$ ipython --no-banner

In [1]: import numpy as np

In [2]: np.set_printoptions(suppress=True, linewidth=160)

In [3]: def tidy(a):
   ...:     return np.round(a, 2) + 0
   ...: 

In [4]: M = np.load("layer13.npy")

In [5]: tidy(M)
Out[5]: 
array([[ 0.  ,  0.86, -0.16, -0.78, -0.66],
       [ 0.86, -0.07, -0.48,  0.73,  0.51],
       [-0.16, -0.48, -0.45, -0.62,  0.  ],
       [-0.78,  0.73, -0.62, -2.61, -1.38],
       [-0.66,  0.51,  0.  , -1.38, -0.86]])

In [6]: np.argsort(-np.linalg.norm(M, axis=0).round(6), kind="stable")[:3]
Out[6]: array([3, 4, 0])

In [7]: [round(float(x), 2) for x in np.linalg.svd(M, compute_uv=False)[:3]]
Out[7]: [4.0, 1.0, 1.0]

In [8]: u = np.array([0, 3, 3, 2, 0])

In [9]: g = np.array([5, 5, 1, 0])

In [10]: E = u[:, None] + g[None, :]

In [11]: E
Out[11]: 
array([[5, 5, 1, 0],
       [8, 8, 4, 3],
       [8, 8, 4, 3],
       [7, 7, 3, 2],
       [5, 5, 1, 0]])

In [12]: tidy(np.trace(np.linalg.pinv(E) @ E))
Out[12]: np.float64(2.0)

In [13]: np.abs(np.diag(np.linalg.qr(E)[1])) > 1e-9
Out[13]: array([ True, False,  True, False])

In [14]: np.unique(E.round(6), axis=0).shape
Out[14]: (3, 4)

In [15]: Uu, sigma, Vt = np.linalg.svd(E)

In [16]: tidy(sigma)
Out[16]: array([22.62,  2.73,  0.  ,  0.  ])

In [17]: A2 = Uu[:, :2] @ np.diag(sigma[:2]) @ Vt[:2]

In [18]: tidy(np.linalg.norm(E - A2, 2)), tidy(sigma[2])
Out[18]: (np.float64(0.0), np.float64(0.0))

In [19]: tidy(np.linalg.norm(E - A2) / np.linalg.norm(E))
Out[19]: np.float64(0.0)

In [20]: np.linalg.matrix_rank(A2)
Out[20]: np.int64(2)

In [21]: tidy(A2)
Out[21]: 
array([[5., 5., 1., 0.],
       [8., 8., 4., 3.],
       [8., 8., 4., 3.],
       [7., 7., 3., 2.],
       [5., 5., 1., 0.]])

In [22]: np.linalg.matrix_rank(E, rtol=0.05)
Out[22]: np.int64(2)

In [23]: np.argsort(-np.linalg.norm(E, axis=0).round(6), kind="stable")[:3]
Out[23]: array([0, 1, 2])

In [24]: np.linalg.cond(E) > 100
Out[24]: np.True_

In [25]: tidy(np.linalg.norm(E, 2) / np.linalg.norm(E))
Out[25]: np.float64(0.99)

In [26]: data = np.load("sample16.npy")

In [27]: data
Out[27]: 
array([[ 1, -1,  2, -2],
       [ 0,  0,  1,  1],
       [-2, -1,  1, -2]])

In [28]: rng = np.random.default_rng(61)

In [29]: A2 = data + rng.integers(-2, 3, (3, 1)) @ rng.integers(-2, 3, (1, 4))

In [30]: A2
Out[30]: 
array([[ 1, -1,  2, -2],
       [-1,  0,  0,  0],
       [-1, -1,  2, -1]])

In [31]: A2 - data
Out[31]: 
array([[ 0,  0,  0,  0],
       [-1,  0, -1, -1],
       [ 1,  0,  1,  1]])

In [32]: np.linalg.matrix_rank(A2 - data, tol=1e-8)
Out[32]: np.int64(1)

In [33]: A2 = data / np.linalg.norm(data, axis=1, keepdims=True)

In [34]: gram = A2 @ A2.T

In [35]: tidy(np.linalg.norm(A2, axis=1))
Out[35]: array([1., 1., 1.])

In [36]: tidy(gram[0])
Out[36]: array([1. , 0. , 0.5])

In [37]: np.argwhere(np.triu(np.abs(gram) > 0.95, 1))
Out[37]: array([], shape=(0, 2), dtype=int64)

In [38]: tidy(gram)
Out[38]: 
array([[ 1.  ,  0.  ,  0.5 ],
       [ 0.  ,  1.  , -0.22],
       [ 0.5 , -0.22,  1.  ]])

In [39]: A2 = np.array([[0, 2, 0], [2, 0, 1]])

In [40]: C = np.kron(A2, data)

In [41]: C.shape
Out[41]: (6, 12)

In [42]: np.linalg.matrix_rank(C)
Out[42]: np.int64(6)

In [43]: A = np.load("run5.npy")

In [44]: A
Out[44]: 
array([[2., 2., 0., 0., 0.],
       [2., 1., 2., 0., 0.],
       [0., 2., 0., 2., 0.],
       [0., 0., 2., 0., 2.],
       [0., 0., 0., 2., 1.]])

In [45]: vec = np.array([-3, -1, -3, -1, -3])

In [46]: y = A @ vec

In [47]: b, lr = np.zeros(5), 1 / np.linalg.norm(A, 2) ** 2

In [48]: for i in range(15):
    ...:     b -= lr * A.T @ (A @ b - y)
    ...:     if i % 5 == 0: print(i, round(np.linalg.norm(A @ b - y), 2))
    ...: 
0 4.16
5 1.01
10 0.75

In [49]: tidy(np.linalg.cond(A))
Out[49]: np.float64(4.21)

In [50]: tidy(b)
Out[50]: array([-2.63, -1.23, -3.3 , -0.94, -2.73])

In [51]: K = np.array([[0.1, -0.3, -0.2, 0.36],
    ...:     [2.6, 1.2, -2.0, 7.71],
    ...:     [-0.7, 0.5, -0.1, -2.22],
    ...:     [0.4, -2.4, 1.4, 1.34],
    ...:     [-0.3, -0.4, -0.5, -0.92],
    ...:     [-0.2, -1.2, -1.0, -0.54],
    ...:     [0.9, -0.2, 0.0, 2.77],
    ...:     [0.7, 0.3, 0.8, 1.99],
    ...:     [-0.6, 0.4, -0.5, -1.74],
    ...:     [0.8, 0.0, 0.3, 2.47]])

In [52]: C = K[[3, 9]].astype(float)

In [53]: for _ in range(3):
    ...:     idx = np.linalg.norm(K[:, None] - C, axis=-1).argmin(axis=1)
    ...:     C = np.array([K[idx == j].mean(axis=0) for j in range(2)])
    ...: 

In [54]: idx
Out[54]: array([0, 1, 0, 0, 0, 0, 1, 1, 0, 1])

In [55]: np.bincount(idx)
Out[55]: array([6, 4])

In [56]: np.abs(C[1] - C[0]).argmax()
Out[56]: np.int64(3)

In [57]: tidy(C[1] - C[0])
Out[57]: array([ 1.47,  0.89, -0.07,  4.36])

In [58]: gram = np.cov(K, rowvar=False)

In [59]: tidy(np.corrcoef(K[:, 0], K[:, 3])[0, 1])
Out[59]: np.float64(1.0)

In [60]: tidy(np.median(K, axis=0))
Out[60]: array([ 0.25, -0.1 , -0.15,  0.85])

In [61]: tidy(np.polyfit(K[:, 0], K[:, 3], 1))
Out[61]: array([2.98, 0.02])

In [62]: A2 = K / np.linalg.norm(K, axis=1, keepdims=True)

In [63]: gram = A2 @ A2.T

In [64]: (gram - 2 * np.eye(10)).round(6).argmax(axis=1)
Out[64]: array([6, 6, 8, 0, 8, 4, 9, 9, 2, 6])

In [65]: tidy(gram[7])
Out[65]: array([ 0.45,  0.83, -0.89,  0.47, -0.97, -0.63,  0.92,  1.  , -0.94,  0.96])

In [66]: tidy(np.degrees(np.arccos(np.clip(gram[7, 6], -1, 1))))
Out[66]: np.float64(23.74)

In [67]: J = np.array([[4.0, 0.0, 0.0, 0.0],
    ...:     [0.0, 4.0, 3.0, 0.0],
    ...:     [0.0, 3.0, 4.0, 0.0],
    ...:     [0.0, 0.0, 0.0, 4.0]])

In [68]: ang = np.radians(36)

In [69]: r_ = np.eye(4)

In [70]: r_[0, 0] = r_[3, 3] = np.cos(ang)

In [71]: r_[0, 3], r_[3, 0] = -np.sin(ang), np.sin(ang)

In [72]: tidy(r_)
Out[72]: 
array([[ 0.81,  0.  ,  0.  , -0.59],
       [ 0.  ,  1.  ,  0.  ,  0.  ],
       [ 0.  ,  0.  ,  1.  ,  0.  ],
       [ 0.59,  0.  ,  0.  ,  0.81]])

In [73]: A2 = J @ r_.T

In [74]: tidy(np.abs(A2 - J).max(axis=0))
Out[74]: array([2.35, 0.  , 0.  , 2.35])

In [75]: tidy(np.sort(np.linalg.eigvals(J).real))
Out[75]: array([1., 4., 4., 7.])

In [76]: tidy(np.linalg.det(J))
Out[76]: np.float64(112.0)

In [77]: (np.linalg.matrix_power((J != 0) + (J.T != 0) + np.eye(4), 4) > 0).astype(int)
Out[77]: 
array([[1, 0, 0, 0],
       [0, 1, 1, 0],
       [0, 1, 1, 0],
       [0, 0, 0, 1]])

In [78]: gram = J.T @ J

In [79]: np.diag(gram)
Out[79]: array([16., 25., 25., 16.])

In [80]: gram
Out[80]: 
array([[16.,  0.,  0.,  0.],
       [ 0., 25., 24.,  0.],
       [ 0., 24., 25.,  0.],
       [ 0.,  0.,  0., 16.]])

In [81]: np.linalg.matrix_rank(gram)
Out[81]: np.int64(4)

In [82]: m1 = np.array([[0.6, -0.4, -0.7],
    ...:     [1.5, 0.4, -2.8],
    ...:     [0.9, 0.1, 1.7],
    ...:     [0.4, -1.2, -0.1]])

In [83]: m1
Out[83]: 
array([[ 0.6, -0.4, -0.7],
       [ 1.5,  0.4, -2.8],
       [ 0.9,  0.1,  1.7],
       [ 0.4, -1.2, -0.1]])

In [84]: O = m1.astype(float).copy()

In [85]: for j in range(3):
    ...:     O[:, j] -= O[:, :j] @ (O[:, :j].T @ O[:, j])
    ...:     O[:, j] /= np.linalg.norm(O[:, j])
    ...: 

In [86]: tidy(O.T @ O)
Out[86]: 
array([[1., 0., 0.],
       [0., 1., 0.],
       [0., 0., 1.]])

In [87]: tidy(O)
Out[87]: 
array([[ 0.32, -0.3 , -0.11],
       [ 0.79,  0.31, -0.47],
       [ 0.48,  0.08,  0.88],
       [ 0.21, -0.9 , -0.05]])

In [88]: A2 = np.array([[1, 1, 1, 0], [1, 2, 1, 2], [0, 0, 1, 0], [2, 0, 0, 0]])

In [89]: A2[-1] = A2[0]

In [90]: X = A2 + 0.3 * np.eye(4)

In [91]: X
Out[91]: 
array([[1.3, 1. , 1. , 0. ],
       [1. , 2.3, 1. , 2. ],
       [0. , 0. , 1.3, 0. ],
       [1. , 1. , 1. , 0.3]])

In [92]: vec = np.array([1, 2, 0, 0])

In [93]: h1 = np.maximum(X @ vec, 0)

In [94]: tidy(X.T @ h1)
Out[94]: array([12.89, 19.18, 11.9 , 12.1 ])

In [95]: X * (h1 > 1e-9)[:, None]
Out[95]: 
array([[1.3, 1. , 1. , 0. ],
       [1. , 2.3, 1. , 2. ],
       [0. , 0. , 0. , 0. ],
       [1. , 1. , 1. , 0.3]])

In [96]: gram = X.T @ X

In [97]: (X @ X.T).shape
Out[97]: (4, 4)

In [98]: tidy(np.linalg.svd(X, compute_uv=False) ** 2)
Out[98]: array([16.4 ,  2.45,  0.91,  0.  ])

In [99]: np.allclose(gram, gram.T)
Out[99]: True

In [100]: tidy(np.linalg.eigvalsh(gram)[::-1])
Out[100]: array([16.4 ,  2.45,  0.91,  0.  ])

In [101]: tidy(np.diag(gram))
Out[101]: array([3.69, 7.29, 4.69, 4.09])

In [102]: [round(float(np.linalg.det(M[:i, :i])), 2) + 0 for i in range(1, 6)]
Out[102]: [0.0, -0.75, 0.48, 0.0, 0.0]

In [103]: Uu, sigma, Vt = np.linalg.svd(X)

In [104]: tidy(sigma)
Out[104]: array([4.05, 1.56, 0.96, 0.  ])

In [105]: A2 = Uu[:, :3] @ np.diag(sigma[:3]) @ Vt[:3]

In [106]: tidy(np.linalg.norm(X - A2, 2)), tidy(sigma[3])
Out[106]: (np.float64(0.0), np.float64(0.0))

In [107]: np.linalg.matrix_rank(A2)
Out[107]: np.int64(3)

In [108]: hat = np.triu(np.array([[-4, 4, 5, 0], [2, -4, 5, 4], [-1, 0, 1, -1], [2, 1, 3, -1]]), 1) + np.eye(4)

In [109]: A2 = hat @ X @ np.linalg.inv(hat)

In [110]: np.linalg.matrix_rank(A2)
Out[110]: np.int64(4)

In [111]: tidy(np.poly(A2))
Out[111]: array([ 1.  , -5.2 ,  6.14, -1.39,  0.  ])

In [112]: tidy(hat @ X - X @ hat)
Out[112]: 
array([[  4.,   4.,  -1.,   5.],
       [  4.,   0.,  -6.,  -7.],
       [ -1.,  -1.,  -1.,   1.],
       [  0.,  -4., -10.,  -3.]])

In [113]: tidy(np.linalg.det(A2))
Out[113]: np.float64(0.0)
